$ ipython --no-banner

In [1]: import numpy as np

In [2]: import numpy.linalg as la

In [3]: np.set_printoptions(suppress=True, linewidth=160)

In [4]: other = np.array([[1.3, 0.2, 0.8],
   ...:     [0.7, 0.9, -1.4],
   ...:     [-0.7, -1.0, 0.6],
   ...:     [0.4, -0.4, 0.2],
   ...:     [1.9, 0.1, 0.5],
   ...:     [-0.1, -1.0, 0.7]])

In [5]: W2 = np.array([[-1.9, -0.2, -0.9, 2.1, 1.7, -0.5, -0.1, 0.3, 2.6],
   ...:     [0.4, -0.1, 0.4, 1.4, 0.8, -0.8, 0.1, 1.5, -0.9],
   ...:     [-0.3, 0.2, 0.5, -1.0, -0.8, -0.8, 1.1, 0.4, 1.6]])

In [6]: M = other @ W2

In [7]: M.round(2) + 0
Out[7]: 
array([[-2.63, -0.12, -0.69,  2.21,  1.73, -1.45,  0.77,  1.01,  4.48],
       [-0.55, -0.51, -0.97,  4.13,  3.03,  0.05, -1.52,  1.  , -1.23],
       [ 0.75,  0.36,  0.53, -3.47, -2.47,  0.67,  0.63, -1.47,  0.04],
       [-0.98,  0.  , -0.42,  0.08,  0.2 , -0.04,  0.14, -0.4 ,  1.72],
       [-3.72, -0.29, -1.42,  3.63,  2.91, -1.43,  0.37,  0.92,  5.65],
       [-0.42,  0.26,  0.04, -2.31, -1.53,  0.29,  0.68, -1.25,  1.76]])

In [8]: K = np.load("run8.npy")

In [9]: K
Out[9]: 
array([[-1,  1,  2, -1,  1, -1,  1, -2,  0],
       [ 0, -1,  1,  2, -1,  1, -1,  1, -2],
       [-2,  0, -1,  1,  2, -1,  1, -1,  1],
       [ 1, -2,  0, -1,  1,  2, -1,  1, -1],
       [-1,  1, -2,  0, -1,  1,  2, -1,  1],
       [ 1, -1,  1, -2,  0, -1,  1,  2, -1],
       [-1,  1, -1,  1, -2,  0, -1,  1,  2],
       [ 2, -1,  1, -1,  1, -2,  0, -1,  1],
       [ 1,  2, -1,  1, -1,  1, -2,  0, -1]])

In [10]: # looks like rank 8

In [11]: rank = la.matrix_rank(K)

In [12]: print(rank)
8

In [13]: null = la.svd(K)[2][rank:].T

In [14]: [int(la.matrix_rank(np.delete(K, i, axis=0))) for i in range(9)]
Out[14]: [8, 8, 8, 8, 8, 8, 8, 8, 8]

In [15]: [int(la.matrix_rank(K[:, :j + 1])) for j in range(9)]
Out[15]: [1, 2, 3, 4, 5, 6, 7, 8, 8]

In [16]: la.matrix_rank(K.T @ K), la.matrix_rank(K @ K.T)
Out[16]: (np.int64(8), np.int64(8))

In [17]: np.round(K @ null, 2) + 0
Out[17]: 
array([[0.],
       [0.],
       [0.],
       [0.],
       [0.],
       [0.],
       [0.],
       [0.],
       [0.]])

In [18]: print(np.round(null @ null.T, 2))
[[0.11 0.11 0.11 0.11 0.11 0.11 0.11 0.11 0.11]
 [0.11 0.11 0.11 0.11 0.11 0.11 0.11 0.11 0.11]
 [0.11 0.11 0.11 0.11 0.11 0.11 0.11 0.11 0.11]
 [0.11 0.11 0.11 0.11 0.11 0.11 0.11 0.11 0.11]
 [0.11 0.11 0.11 0.11 0.11 0.11 0.11 0.11 0.11]
 [0.11 0.11 0.11 0.11 0.11 0.11 0.11 0.11 0.11]
 [0.11 0.11 0.11 0.11 0.11 0.11 0.11 0.11 0.11]
 [0.11 0.11 0.11 0.11 0.11 0.11 0.11 0.11 0.11]
 [0.11 0.11 0.11 0.11 0.11 0.11 0.11 0.11 0.11]]
